>>> import numpy as np
>>> np.set_printoptions(precision=2, suppress=True, linewidth=120)
>>> data = np.loadtxt("block9.csv", delimiter=",")
>>> data
array([[-4.,  4.,  2., -4.,  4.,  2.],
       [-4.,  0.,  4., -4.,  0.,  4.],
       [ 0.,  4.,  2.,  0.,  4.,  2.],
       [ 0.,  0.,  0.,  6., -6., -3.],
       [ 0.,  0.,  0.,  6.,  0., -6.],
       [ 0.,  0.,  0.,  0., -6., -3.]])
>>> x0 = np.array([3, 0, 2, 3, -1, 2])
>>> h = np.maximum(data @ x0, 0)
>>> h
array([ 0.,  0.,  4., 18.,  6.,  0.])
>>> data * (h > 1e-9)[:, None]
array([[-0.,  0.,  0., -0.,  0.,  0.],
       [-0.,  0.,  0., -0.,  0.,  0.],
       [ 0.,  4.,  2.,  0.,  4.,  2.],
       [ 0.,  0.,  0.,  6., -6., -3.],
       [ 0.,  0.,  0.,  6.,  0., -6.],
       [ 0.,  0.,  0.,  0., -0., -0.]])
>>> np.maximum(data @ (3 * x0), 0)
array([ 0.,  0., 12., 54., 18.,  0.])
>>> data.T @ h
array([  0.,  16.,   8., 144., -92., -82.])
>>> np.flatnonzero(h > 1e-9)
array([2, 3, 4])
>>> np.tanh(data @ x0)
array([-1., -1.,  1.,  1.,  1.,  0.])
>>> data.ravel(order="F")
array([-4., -4.,  0.,  0.,  0.,  0.,  4.,  0.,  4.,  0.,  0.,  0.,  2.,  4.,  2.,  0.,  0.,  0., -4., -4.,  0.,  6.,
        6.,  0.,  4.,  0.,  4., -6.,  0., -6.,  2.,  4.,  2., -3., -6., -3.])
>>> data.reshape(2, -1)
array([[-4.,  4.,  2., -4.,  4.,  2., -4.,  0.,  4., -4.,  0.,  4.,  0.,  4.,  2.,  0.,  4.,  2.],
       [ 0.,  0.,  0.,  6., -6., -3.,  0.,  0.,  0.,  6.,  0., -6.,  0.,  0.,  0.,  0., -6., -3.]])
>>> data.reshape(-1, 2)
array([[-4.,  4.],
       [ 2., -4.],
       [ 4.,  2.],
       [-4.,  0.],
       [ 4., -4.],
       [ 0.,  4.],
       [ 0.,  4.],
       [ 2.,  0.],
       [ 4.,  2.],
       [ 0.,  0.],
       [ 0.,  6.],
       [-6., -3.],
       [ 0.,  0.],
       [ 0.,  6.],
       [ 0., -6.],
       [ 0.,  0.],
       [ 0.,  0.],
       [-6., -3.]])
>>> t3 = data.reshape(6, 2, -1)
>>> np.einsum("ihd,jhd->hij", t3, t3).shape
(2, 6, 6)
>>> np.swapaxes(t3, 1, 2)[5]
array([[ 0.,  0.],
       [ 0., -6.],
       [ 0., -3.]])
>>> t3.transpose(1, 0, 2)
array([[[-4.,  4.,  2.],
        [-4.,  0.,  4.],
        [ 0.,  4.,  2.],
        [ 0.,  0.,  0.],
        [ 0.,  0.,  0.],
        [ 0.,  0.,  0.]],

       [[-4.,  4.,  2.],
        [-4.,  0.,  4.],
        [ 0.,  4.,  2.],
        [ 6., -6., -3.],
        [ 6.,  0., -6.],
        [ 0., -6., -3.]]])
